% ipython --no-banner

In [1]: import numpy as np

In [2]: import numpy.linalg as la

In [3]: np.set_printoptions(suppress=True, linewidth=120)

In [4]: def rnd(a):
   ...:     return np.round(a, 1) + 0
   ...: 

In [5]: out = np.array([[1, 1], [1, -1]])

In [6]: rng = np.random.default_rng(868945)

In [7]: M = np.kron(out, np.kron(out, out))[rng.permutation(8)][:3]

In [8]: M
Out[8]: 
array([[ 1,  1,  1,  1, -1, -1, -1, -1],
       [ 1, -1,  1, -1,  1, -1,  1, -1],
       [ 1,  1, -1, -1,  1,  1, -1, -1]])

In [9]: out = np.array([[-2, -3, -1],
   ...:     [1, 0, -2],
   ...:     [-1, 2, -1],
   ...:     [2, 1, 3],
   ...:     [-2, 3, 0],
   ...:     [0, 0, -2],
   ...:     [2, -3, 1],
   ...:     [3, 2, 1]])

In [10]: out.T @ M.T
Out[10]: 
array([[-3, -9, -9],
       [-2, -4, -2],
       [-1, -1, -9]])

In [11]: print(np.einsum("ik,kj->ji", M, out))
[[-3 -9 -9]
 [-2 -4 -2]
 [-1 -1 -9]]

In [12]: out = M / np.sqrt((M ** 2).mean(axis=1, keepdims=True))

In [13]: la.matrix_rank(out) == la.matrix_rank(M)
Out[13]: np.True_

In [14]: rnd(la.norm(M, 2))
Out[14]: np.float64(2.8)

In [15]: print(rnd(la.norm(M, axis=1)))
[2.8 2.8 2.8]

In [16]: rnd(la.norm(M, axis=0))
Out[16]: array([1.7, 1.7, 1.7, 1.7, 1.7, 1.7, 1.7, 1.7])

In [17]: rnd(la.norm(M, 1)), rnd(la.norm(M, np.inf))
Out[17]: (np.float64(3.0), np.float64(8.0))

In [18]: rnd(la.norm(M) ** 2 / la.norm(M, 2) ** 2)
Out[18]: np.float64(3.0)

In [19]: out = M / la.norm(M, axis=1, keepdims=True)

In [20]: C2 = out @ out.T

In [21]: rnd(la.norm(out, axis=1))
Out[21]: array([1., 1., 1.])

In [22]: rnd(C2[2])
Out[22]: array([0., 0., 1.])

In [23]: np.degrees(np.arccos(np.clip(C2[2, 0], -1, 1)))
Out[23]: np.float64(90.0)

In [24]: rnd(C2)
Out[24]: 
array([[1., 0., 0.],
       [0., 1., 0.],
       [0., 0., 1.]])

In [25]: A = np.loadtxt("arr.csv", delimiter=",")

In [26]: A
Out[26]: 
array([[2., 4.],
       [4., 5.]])

In [27]: np.argsort(-la.norm(A, axis=0).round(6), kind="stable")[:3]
Out[27]: array([1, 0])

In [28]: print([round(float(x), 1) for x in la.svd(A, compute_uv=False)[:3]])
[7.8, 0.8]

In [29]: O = A.astype(float).copy()

In [30]: for j in range(2):
    ...:     O[:, j] -= O[:, :j] @ (O[:, :j].T @ O[:, j])
    ...:     O[:, j] /= la.norm(O[:, j])
    ...: 

In [31]: rnd(O)
Out[31]: 
array([[ 0.4,  0.9],
       [ 0.9, -0.4]])

In [32]: print(rnd(O.T @ A))
[[4.5 6.3]
 [0.  1.3]]

In [33]: ev, V = la.eigh(A)

In [34]: rnd(np.abs(V[:, -1]))
Out[34]: array([0.6, 0.8])

In [35]: (ev > 1e-8).sum(), (ev < -1e-8).sum()
Out[35]: (np.int64(1), np.int64(1))

In [36]: rnd(V.T @ A @ V)
Out[36]: 
array([[-0.8,  0. ],
       [ 0. ,  7.8]])

In [37]: np.unique(ev.round(6) + 0, return_counts=True)[1]
Out[37]: array([1, 1])

In [38]: np.abs(V[:, -1]).round(6).argmax()
Out[38]: np.int64(1)

In [39]: rnd(la.eigvalsh(A @ A))
Out[39]: array([ 0.6, 60.4])

In [40]: print(ev.sum(), np.trace(A))
7.0 7.0

In [41]: ev, V = la.eigh(A)

In [42]: x = np.array([-2, -3])

In [43]: np.abs(A).sum(axis=1).max(), rnd(np.abs(ev).max())
Out[43]: (np.float64(9.0), np.float64(7.8))

In [44]: print(rnd(la.eigvalsh(A[1:, 1:])))
[5.]

In [45]: np.all(la.eigvalsh(A) > 0)
Out[45]: np.False_

In [46]: m1 = np.load("x.npy")

In [47]: m1
Out[47]: 
array([[-2.,  0., -1.],
       [ 0.,  4.,  5.],
       [ 0.,  4.,  4.]])

In [48]: rnd(la.eigvals(m1).sum().real)
Out[48]: np.float64(6.0)

In [49]: np.kron(np.eye(2, dtype=int), m1)
Out[49]: 
array([[-2.,  0., -1., -0.,  0., -0.],
       [ 0.,  4.,  5.,  0.,  0.,  0.],
       [ 0.,  4.,  4.,  0.,  0.,  0.],
       [-0.,  0., -0., -2.,  0., -1.],
       [ 0.,  0.,  0.,  0.,  4.,  5.],
       [ 0.,  0.,  0.,  0.,  4.,  4.]])

In [50]: rnd(la.eigvals(m1))
Out[50]: array([-2. ,  8.5, -0.5])

In [51]: ev, V = la.eig(m1)

In [52]: m1 @ V[:, 0] - ev[0] * V[:, 0]
Out[52]: array([0., 0., 0.])

In [53]: rnd(np.sort(la.eigvals(m1.T)))
Out[53]: array([-2. , -0.5,  8.5])

In [54]: feats = np.load("block6.npy")

In [55]: print(feats)
[[-1  3  2]
 [ 2 -1  3]
 [ 3  2 -1]]

In [56]: O, Rm = la.qr(feats)

In [57]: rnd(abs(Rm[0, 0])), rnd(la.norm(feats[:, 0]))
Out[57]: (np.float64(3.7), np.float64(3.7))

In [58]: np.allclose(Rm.T @ Rm, feats.T @ feats)
Out[58]: True

In [59]: rnd(np.fft.fft(feats[0]))
Out[59]: array([ 4. +0.j , -3.5-0.9j, -3.5+0.9j])

In [60]: feats @ np.ones(3)
Out[60]: array([4., 4., 4.])

In [61]: np.allclose(feats, feats.T)
Out[61]: False

In [62]: np.trace(feats)
Out[62]: np.int64(-3)

In [63]: print(rnd(np.abs(la.eigvals(feats)).max()))
4.0

In [64]: print((feats + feats.T) / 2)
[[-1.   2.5  2.5]
 [ 2.5 -1.   2.5]
 [ 2.5  2.5 -1. ]]

In [65]: print(np.allclose(feats @ feats.T, feats.T @ feats))
True

In [66]: rnd(np.sort(np.abs(la.eigvals(feats))))
Out[66]: array([3.6, 3.6, 4. ])

In [67]: np.kron(np.eye(2, dtype=int), feats)
Out[67]: 
array([[-1,  3,  2,  0,  0,  0],
       [ 2, -1,  3,  0,  0,  0],
       [ 3,  2, -1,  0,  0,  0],
       [ 0,  0,  0, -1,  3,  2],
       [ 0,  0,  0,  2, -1,  3],
       [ 0,  0,  0,  3,  2, -1]])

In [68]: rnd(la.eigvals(feats))
Out[68]: array([ 4. +0.j , -3.5+0.9j, -3.5-0.9j])

In [69]: W2 = np.array([[1, 0, 1], [2, 2, 0], [3, 1, 0]])

In [70]: data = (rng.random((21, 3)) < 0.25) @ W2

In [71]: data
Out[71]: 
array([[0, 0, 0],
       [0, 0, 0],
       [2, 2, 0],
       [3, 1, 0],
       [1, 0, 1],
       [0, 0, 0],
       [2, 2, 0],
       [1, 0, 1],
       [0, 0, 0],
       [0, 0, 0],
       [1, 0, 1],
       [0, 0, 0],
       [0, 0, 0],
       [3, 1, 0],
       [3, 2, 1],
       [2, 2, 0],
       [1, 0, 1],
       [1, 0, 1],
       [1, 0, 1],
       [0, 0, 0],
       [3, 1, 0]])

In [72]: x = np.array([2, -5, 0])

In [73]: a = np.maximum(data @ x, 0)

In [74]: data * (a > 1e-9)[:, None]
Out[74]: 
array([[0, 0, 0],
       [0, 0, 0],
       [0, 0, 0],
       [3, 1, 0],
       [1, 0, 1],
       [0, 0, 0],
       [0, 0, 0],
       [1, 0, 1],
       [0, 0, 0],
       [0, 0, 0],
       [1, 0, 1],
       [0, 0, 0],
       [0, 0, 0],
       [3, 1, 0],
       [0, 0, 0],
       [0, 0, 0],
       [1, 0, 1],
       [1, 0, 1],
       [1, 0, 1],
       [0, 0, 0],
       [3, 1, 0]])

In [75]: data.T @ a
Out[75]: array([21,  3, 12])

In [76]: a
Out[76]: array([0, 0, 0, 1, 2, 0, 0, 2, 0, 0, 2, 0, 0, 1, 0, 0, 2, 2, 2, 0, 1])

In [77]: np.maximum(data @ x, 0) - np.maximum(-data @ x, 0)
Out[77]: array([ 0,  0, -6,  1,  2,  0, -6,  2,  0,  0,  2,  0,  0,  1, -4, -6,  2,  2,  2,  0,  1])

In [78]: arr = np.load("m.npy")

In [79]: rnd(arr)
Out[79]: 
array([[ 1. ,  0. ,  0. ,  0. ],
       [ 0. ,  0.3,  0. , -1. ],
       [ 0. ,  0. ,  1. ,  0. ],
       [ 0. ,  1. ,  0. ,  0.3]])

In [80]: # orthonormal columns

In [81]: print(np.allclose(arr, arr.T))
False

In [82]: rnd(np.sort(np.abs(la.eigvals(arr))))
Out[82]: array([1., 1., 1., 1.])

In [83]: rnd(la.matrix_power(arr, 2))
Out[83]: 
array([[ 1. ,  0. ,  0. ,  0. ],
       [ 0. , -0.8,  0. , -0.6],
       [ 0. ,  0. ,  1. ,  0. ],
       [ 0. ,  0.6,  0. , -0.8]])

In [84]: rnd(arr @ arr)
Out[84]: 
array([[ 1. ,  0. ,  0. ,  0. ],
       [ 0. , -0.8,  0. , -0.6],
       [ 0. ,  0. ,  1. ,  0. ],
       [ 0. ,  0.6,  0. , -0.8]])

In [85]: print(rnd(np.trace(arr)))
2.6

In [86]: print(rnd(la.det(arr)))
1.0

In [87]: rnd(np.abs(la.eigvals(arr)).max())
Out[87]: np.float64(1.0)

In [88]: P = np.triu(np.array([[1, 0, 2, 3], [3, 0, 0, 0], [3, 1, 1, 0], [0, 1, 3, 1]]), 1) + np.eye(4)

In [89]: out = P @ arr @ la.inv(P)

In [90]: rnd(out)
Out[90]: 
array([[ 1. ,  2.9,  0. , -2.1],
       [ 0. ,  0.3,  0. , -1. ],
       [ 0. ,  0. ,  1. ,  0. ],
       [ 0. ,  1. ,  0. ,  0.3]])

In [91]: la.matrix_rank(out)
Out[91]: np.int64(4)

In [92]: rnd(np.poly(out))
Out[92]: array([ 1. , -2.6,  3.2, -2.6,  1. ])
